>>> import numpy as np
>>> np.set_printoptions(precision=2, suppress=True, linewidth=200, sign=" ")
>>> rnd = lambda a: np.round(a, 2) + 0
>>> E = np.loadtxt("sample5.csv", delimiter=",")
>>> print(rnd(E))
[[ 0.92  0.38]
 [ 0.38 -0.92]]
>>> w, V = np.linalg.eigh(E)
>>> print(w.sum(), np.trace(E))
0.0 0.0
>>> print(rnd(np.linalg.svd(E, compute_uv=False)))
[ 1.  1.]
>>> print(rnd(np.abs(V[:, -1])))
[ 0.98  0.2 ]
>>> print((w > 1e-8).sum(), (w < -1e-8).sum())
1 1
>>> print(rnd(V.T @ V))
[[ 1.  0.]
 [ 0.  1.]]
>>> print(rnd(V @ np.diag(w) @ V.T))
[[ 0.92  0.38]
 [ 0.38 -0.92]]
>>> print(np.abs(V[:, -1]).round(6).argmax())
0
>>> print(rnd(V.T @ E @ V))
[[-1.  0.]
 [ 0.  1.]]
>>> print(rnd(np.linalg.eigvalsh(E + 3 * np.eye(2))))
[ 2.  4.]
>>> F = np.loadtxt("layer7.csv", delimiter=",")
>>> print(F)
[[  3.   0.   2.]
 [  3.   0.   2.]
 [  3.   3.   5.]
 [  4.   3.   8.]
 [  7.   5.   9.]
 [ 10.   6.  12.]
 [ 11.   7.  12.]
 [ 13.   9.  12.]
 [ 15.  10.  13.]
 [ 17.  10.  15.]
 [ 18.  11.  16.]
 [ 21.  13.  18.]
 [ 24.  13.  18.]
 [ 27.  16.  19.]
 [ 27.  18.  19.]
 [ 30.  19.  19.]
 [ 31.  21.  20.]
 [ 31.  22.  21.]
 [ 33.  25.  23.]
 [ 34.  27.  26.]
 [ 35.  30.  28.]
 [ 37.  33.  28.]
 [ 38.  35.  29.]
 [ 41.  37.  30.]
 [ 42.  37.  32.]
 [ 43.  40.  33.]]
>>> B = np.c_[F[:, :2] @ np.array([[2, 1], [0, 1]]), np.array([2, 2, 1, 2, -1, 1, 2, 0, -1, 1, -1, 2, 1, 2, -2, 0, -2, 2, 0, -1, -2, 1, 0, 0, 0, 0])]
>>> print(B)
[[ 6.  3.  2.]
 [ 6.  3.  2.]
 [ 6.  6.  1.]
 [ 8.  7.  2.]
 [14. 12. -1.]
 [20. 16.  1.]
 [22. 18.  2.]
 [26. 22.  0.]
 [30. 25. -1.]
 [34. 27.  1.]
 [36. 29. -1.]
 [42. 34.  2.]
 [48. 37.  1.]
 [54. 43.  2.]
 [54. 45. -2.]
 [60. 49.  0.]
 [62. 52. -2.]
 [62. 53.  2.]
 [66. 58.  0.]
 [68. 61. -1.]
 [70. 65. -2.]
 [74. 70.  1.]
 [76. 73.  0.]
 [82. 78.  0.]
 [84. 79.  0.]
 [86. 83.  0.]]
>>> print(np.linalg.matrix_rank(np.c_[F, B]))
4
>>> print(rnd(np.linalg.norm(np.linalg.qr(F)[0].T @ B, axis=0) ** 2 / ((B ** 2).sum(axis=0) + 1e-12)))
[ 1.    1.    0.13]
>>> labels = F[:, 1] > np.median(F[:, 1])
>>> u = F[labels].mean(axis=0) - F[~labels].mean(axis=0)
>>> print(((F - F.mean(axis=0)) @ u > 0).astype(int))
[ 0  0  0  0  0  0  0  0  0  0  0  0  0  1  1  1  1  1  1  1  1  1  1  1  1  1]
>>> print(np.argsort(-np.abs(u).round(6), kind="stable"))
[ 0  1  2]
>>> print(np.all(np.linalg.eigvalsh(E) > 0))
False
>>> print(rnd(np.linalg.eigvalsh(E).min()))
-1.0
